>>> import numpy as np
>>> np.set_printoptions(suppress=True, linewidth=120)
>>> rnd = lambda a: np.round(a, 3) + 0
>>> data = np.loadtxt("sample12.csv", delimiter=",")
>>> data
array([[ 20.076,   9.854, -40.577],
       [ 21.667,   9.587, -40.975],
       [ 18.507,   9.905, -39.024],
       [ 19.591,   9.995, -39.219],
       [ 20.449,   9.719, -41.41 ],
       [ 19.555,  11.364, -40.898],
       [ 17.652,  10.381, -41.401],
       [ 19.741,   8.477, -39.821],
       [ 18.818,   9.802, -41.33 ],
       [ 20.862,  11.697, -40.3  ],
       [ 20.472,  10.09 , -40.659],
       [ 20.675,  10.545, -39.935],
       [ 19.775,   9.84 , -39.645],
       [ 17.683,  10.374, -39.695],
       [ 20.283,  11.768, -39.61 ],
       [ 21.381,  10.028, -40.096],
       [ 19.74 ,   9.799, -41.006]])
>>> f = np.array([3, 1, 2])
>>> rnd(np.polyval(f, data[14]))
array([1256.483,  429.225, 4669.246])
>>> data.sum(axis=0)
array([ 336.927,  173.225, -685.601])
>>> np.count_nonzero(data)
np.int64(51)
>>> rnd(np.linalg.norm(data))
np.float64(190.088)
>>> G = np.cov(data, rowvar=False)
>>> rnd(np.polyfit(data[:, 1], data[:, 0], 1))
array([ 0.063, 19.18 ])
>>> np.median(data, axis=0)
array([ 19.775,   9.995, -40.3  ])
>>> np.argsort(-data.std(axis=0).round(6), kind="stable")
array([0, 1, 2])
>>> rnd(np.corrcoef(data.T))
array([[ 1.   ,  0.045, -0.067],
       [ 0.045,  1.   ,  0.049],
       [-0.067,  0.049,  1.   ]])
>>> G.shape
(3, 3)
>>> rnd(np.linalg.eigvalsh(G)[::-1])
array([1.313, 0.671, 0.574])
>>> lab = data[:, 1] > np.median(data[:, 1])
>>> f = data[lab].mean(axis=0) - data[~lab].mean(axis=0)
>>> ((data - data.mean(axis=0)) @ f > 0).astype(int)
array([0, 0, 0, 0, 0, 1, 1, 0, 0, 1, 0, 1, 0, 1, 1, 0, 0])
>>> lab.astype(int)
array([0, 0, 0, 0, 0, 1, 1, 0, 0, 1, 1, 1, 0, 1, 1, 1, 0])
>>> A2 = data / np.sqrt((data ** 2).mean(axis=1, keepdims=True))
>>> np.linalg.matrix_rank(A2) == np.linalg.matrix_rank(data)
np.True_
>>> rnd(np.linalg.norm(A2, axis=1))
array([1.732, 1.732, 1.732, 1.732, 1.732, 1.732, 1.732, 1.732, 1.732, 1.732, 1.732, 1.732, 1.732, 1.732, 1.732, 1.732,
       1.732])
>>> feats = np.load("block13.npy")
>>> feats
array([[0.25 , 0.5  , 0.25 ],
       [0.353, 0.412, 0.235],
       [0.   , 0.   , 1.   ]])
>>> # row-stochastic, so 1 is an eigenvalue
>>> x0 = np.array([3, 0, 0])
>>> feats @ x0
array([0.75 , 1.059, 0.   ])
>>> feats * x0
array([[0.75 , 0.   , 0.   ],
       [1.059, 0.   , 0.   ],
       [0.   , 0.   , 0.   ]])
>>> (feats @ x0).argmax()
np.int64(1)
>>> x0 = np.array([-3, 2, 1])
>>> rhs = feats @ x0
>>> rhs
array([0.5, 0. , 1. ])
>>> rnd(np.linalg.solve(feats.T, feats[1]))
array([0., 1., 0.])
>>> rnd(np.linalg.solve(feats, rhs))
array([-3.,  2.,  1.])
>>> rnd(np.linalg.solve(feats, 2 * rhs))
array([-6.,  4.,  2.])
>>> rng = np.random.default_rng(94948)
>>> lab = rng.permutation(3)
>>> A2 = feats[:, lab] * rng.choice([-1, 1], 3)
>>> A2
array([[-0.5  ,  0.25 ,  0.25 ],
       [-0.412,  0.235,  0.353],
       [-0.   ,  1.   ,  0.   ]])
>>> Uu, _, Vh = np.linalg.svd(feats.T @ A2)
>>> rnd(np.linalg.lstsq(feats, A2)[0])
array([[ 0.,  0.,  1.],
       [-1.,  0.,  0.],
       [ 0.,  1.,  0.]])
>>> x0 = np.array([1, 2, -2])
>>> rhs = feats @ x0
>>> beta, lr = np.zeros(3), 1 / np.linalg.norm(feats, 2) ** 2
>>> for i in range(25):
...     beta -= lr * feats.T @ (feats @ beta - rhs)
...     if i % 5 == 0: print(i, round(np.linalg.norm(feats @ beta - rhs), 3))
... 
0 1.189
5 0.099
10 0.025
15 0.022
20 0.022
>>> rnd(np.linalg.cond(feats))
np.float64(11.663)
>>> mat = np.loadtxt("arr.csv", delimiter=",")
>>> mat
array([[ -4.551,  -4.696,  -3.599],
       [ -5.212,  -5.591,  -2.91 ],
       [  0.089, -11.761, -22.121],
       [ -0.802, -13.136, -20.31 ],
       [  4.046, -10.254,   5.23 ],
       [  3.767,  -9.245,   4.037],
       [  4.525,  -8.804,   5.23 ],
       [ -0.349, -13.84 , -20.729],
       [  0.299, -11.511, -20.051],
       [ -5.813,  -4.914,  -2.409],
       [ -4.45 ,  -4.951,  -5.796],
       [  5.476,  -9.733,   7.826]])
>>> x0 = np.array([2, 0, 1])
>>> rhs = mat @ x0
>>> rnd(rhs)
array([-12.701, -13.334, -21.943, -21.914,  13.322,  11.571,  14.28 , -21.427, -19.453, -14.035, -14.696,  18.778])
>>> rnd(np.linalg.solve(mat.T @ mat, mat.T @ rhs))
array([2., 0., 1.])
>>> rhs = rhs + 0.05 * rng.normal(size=12)
>>> rnd(rhs)
array([-12.728, -13.365, -21.974, -21.965,  13.335,  11.643,  14.279, -21.448, -19.447, -14.07 , -14.723,  18.73 ])
>>> beta, *_ = np.linalg.lstsq(mat, rhs)
>>> beta.round()
array([2., 0., 1.])
>>> rnd(beta)
array([2.004, 0.001, 1.   ])
>>> P = mat @ np.linalg.solve(mat.T @ mat, mat.T)
>>> np.allclose(P @ P, P)
True
>>> np.linalg.matrix_rank(np.eye(12) - P)
np.int64(9)
>>> rnd(np.diag(P))
array([0.197, 0.288, 0.286, 0.235, 0.258, 0.199, 0.221, 0.253, 0.24 , 0.333, 0.168, 0.323])
>>> d = np.linalg.norm(mat[:, None] - mat[None], axis=-1)
>>> np.flatnonzero(d[5] < d.mean() / 2)
array([ 4,  5,  6, 11])
>>> np.linalg.matrix_rank(d ** 2)
np.int64(5)
